$ python -q
>>> import numpy as np
>>> import numpy.linalg as la
>>> np.set_printoptions(precision=2, suppress=True, linewidth=100)
>>> def rnd(a):
...     return np.round(a, 2) + 0
... 
>>> A = np.load("m.npy")
>>> print(A)
[[ 6  2  6 -6 -6]
 [-9 -3 -9  9  9]
 [ 3  1  3 -3 -3]
 [ 6  2  6 -6 -6]
 [ 3  1  3 -3 -3]
 [ 6  2  6 -6 -6]]
>>> # columns 0 and 2 are equal
>>> Uu, sigma, Vt = la.svd(A)
>>> print(rnd(sigma))
[29.17  0.    0.    0.    0.  ]
>>> M2 = Uu[:, :1] @ np.diag(sigma[:1]) @ Vt[:1]
>>> print(rnd(la.norm(A - M2, 2)), rnd(sigma[1]))
0.0 0.0
>>> print(la.matrix_rank(M2))
1
>>> print([round(float(x), 2) for x in la.svd(A, compute_uv=False)[:3]])
[29.17, 0.0, 0.0]
>>> print(la.cond(A) > 100)
True
>>> M2 = np.array([[-5, 1, 4], [1, -1, 2], [3, -3, -4]])
>>> arr = M2 - M2.T
>>> print(arr)
[[ 0  0  1]
 [ 0  0  5]
 [-1 -5  0]]
>>> r = la.matrix_rank(arr)
>>> print(r)
2
>>> null = la.svd(arr)[2][r:].T
>>> print(arr @ null)
[[0.]
 [0.]
 [0.]]
>>> print([int(la.matrix_rank(np.delete(arr, i, axis=0))) for i in range(3)])
[2, 2, 1]
>>> print(null[:, 0] / null[np.abs(null[:, 0]).round(6).argmax(), 0])
[ 1.  -0.2  0. ]
>>> print([int(la.matrix_rank(arr[:i])) for i in range(1, len(arr) + 1)])
[1, 1, 2]
>>> print(np.allclose(arr @ null, 0))
True
>>> print(la.matrix_rank(arr.T @ arr), la.matrix_rank(arr @ arr.T))
2 2
>>> r = la.matrix_rank(A)
>>> print(r)
1
>>> null = la.svd(A)[2][r:].T
>>> print(null.shape)
(5, 4)
>>> print([int(la.matrix_rank(A[:, :j + 1])) for j in range(5)])
[1, 1, 1, 1, 1]
>>> print(rnd(A @ null))
[[0. 0. 0. 0.]
 [0. 0. 0. 0.]
 [0. 0. 0. 0.]
 [0. 0. 0. 0.]
 [0. 0. 0. 0.]
 [0. 0. 0. 0.]]
>>> print(np.allclose(A @ null, 0))
True
>>> X = np.diag(10 * np.array([3, 4, -6, 7])) + np.array([[1, -2, 0, -3], [-3, -3, -1, -1], [0, 1, 0, 3], [1, -1, -1, -3]])
>>> print(X)
[[ 31  -2   0  -3]
 [ -3  37  -1  -1]
 [  0   1 -60   3]
 [  1  -1  -1  67]]
>>> Uu, sigma, Vt = la.svd(A)
>>> evecs = Vt[:(sigma > 1e-8).sum()]
>>> rng = np.random.default_rng(28331)
>>> x = A[1] + -3 * A[0] + rng.integers(2) * np.eye(5)[3]
>>> print(x)
[-27.  -9. -27.  27.  27.]
>>> print(rnd(la.norm(x - evecs.T @ evecs @ x)))
0.0
>>> print(np.allclose(evecs.T @ evecs @ x, x))
True
>>> print(rnd(np.diag(evecs.T @ evecs)))
[0.24 0.03 0.24 0.24 0.24]
>>> print(la.matrix_rank(np.vstack([A, x])))
1
>>> data = np.array([[2, 0, 2, 0], [1, 3, 1, 3], [2, 0, 2, 0], [1, 3, 1, 3]])
>>> f, g = data[1], data[2]
>>> print(f @ g)
4
>>> pr = (f @ g) / (f @ f) * f
>>> print(la.matrix_rank(np.outer(f, g)))
1
>>> print(rnd(g - pr))
[ 1.8 -0.6  1.8 -0.6]
>>> print(rnd(la.norm(f + g) ** 2 + la.norm(f - g) ** 2))
56.0
